$ python3 -q
>>> import numpy as np
>>> np.set_printoptions(precision=1, suppress=True, linewidth=100)
>>> E = np.loadtxt("test15.csv", delimiter=",")
>>> E.round(1) + 0
array([[-0.3,  0.9,  0.2,  0. ],
       [-0.2, -0.1,  0.1,  1. ],
       [-0.9, -0.3,  0.2, -0.2],
       [-0.2,  0.2, -1. ,  0.1]])
>>> # orthonormal columns
>>> q, Rm = np.linalg.qr(E)
>>> np.abs(np.diag(Rm))
array([1., 1., 1., 1.])
>>> Rm.round(1) + 0
array([[1., 0., 0., 0.],
       [0., 1., 0., 0.],
       [0., 0., 1., 0.],
       [0., 0., 0., 1.]])
>>> q.shape, Rm.shape
((4, 4), (4, 4))
>>> np.allclose(Rm.T @ Rm, E.T @ E)
True
>>> np.round(q @ Rm, 1) + 0
array([[-0.3,  0.9,  0.2,  0. ],
       [-0.2, -0.1,  0.1,  1. ],
       [-0.9, -0.3,  0.2, -0.2],
       [-0.2,  0.2, -1. ,  0.1]])
>>> Y = np.linalg.inv(E)
>>> (np.abs(Y) > 1e-9).astype(int)
array([[1, 1, 1, 1],
       [1, 1, 1, 1],
       [1, 1, 1, 1],
       [1, 1, 1, 1]])
>>> np.round(E @ Y, 1) + 0
array([[1., 0., 0., 0.],
       [0., 1., 0., 0.],
       [0., 0., 1., 0.],
       [0., 0., 0., 1.]])
>>> f = np.array([-1, 0, -2, -1, -2, 2, -3, 2])
>>> K = np.array([np.roll(f, i) for i in range(8)])
>>> K
array([[-1,  0, -2, -1, -2,  2, -3,  2],
       [ 2, -1,  0, -2, -1, -2,  2, -3],
       [-3,  2, -1,  0, -2, -1, -2,  2],
       [ 2, -3,  2, -1,  0, -2, -1, -2],
       [-2,  2, -3,  2, -1,  0, -2, -1],
       [-1, -2,  2, -3,  2, -1,  0, -2],
       [-2, -1, -2,  2, -3,  2, -1,  0],
       [ 0, -2, -1, -2,  2, -3,  2, -1]])
>>> t3 = np.stack([K, -2 * K, K[::-1]])
>>> t3.sum(axis=0)
array([[ 1, -2,  1, -1,  4, -5,  5, -3],
       [-4,  0, -2,  4, -2,  4, -3,  3],
       [ 2, -4,  3, -3,  4,  0,  2, -4],
       [-4,  5, -5,  3, -1,  2, -1,  1],
       [ 4, -5,  5, -3,  1, -2,  1, -1],
       [-2,  4, -3,  3, -4,  0, -2,  4],
       [ 4,  0,  2, -4,  2, -4,  3, -3],
       [-1,  2, -1,  1, -4,  5, -5,  3]])
>>> np.linalg.matrix_rank(t3.reshape(3, -1))
np.int64(2)
>>> F = np.load("run8.npy")
>>> print(F)
[[0 0 0 0 0 1 1 1 0]
 [0 0 0 0 1 0 0 0 0]
 [0 0 0 0 0 0 1 1 1]
 [0 0 0 0 0 0 0 0 0]
 [0 1 0 0 0 0 0 0 0]
 [1 0 0 0 0 0 0 1 0]
 [1 0 1 0 0 0 0 0 0]
 [1 0 1 0 0 1 0 0 1]
 [0 0 1 0 0 0 0 1 0]]
>>> left, s, vt = np.linalg.svd(F)
>>> print(s.round(1) + 0)
[2.8 2.  1.3 1.  1.  1.  1.  0.5 0. ]
>>> Y = left[:, :8] @ np.diag(s[:8]) @ vt[:8]
>>> Y.round(1) + 0
array([[0., 0., 0., 0., 0., 1., 1., 1., 0.],
       [0., 0., 0., 0., 1., 0., 0., 0., 0.],
       [0., 0., 0., 0., 0., 0., 1., 1., 1.],
       [0., 0., 0., 0., 0., 0., 0., 0., 0.],
       [0., 1., 0., 0., 0., 0., 0., 0., 0.],
       [1., 0., 0., 0., 0., 0., 0., 1., 0.],
       [1., 0., 1., 0., 0., 0., 0., 0., 0.],
       [1., 0., 1., 0., 0., 1., 0., 0., 1.],
       [0., 0., 1., 0., 0., 0., 0., 1., 0.]])
>>> round(np.abs(F - Y).max(), 1)
np.float64(0.0)
>>> np.linalg.matrix_rank(Y)
np.int64(8)
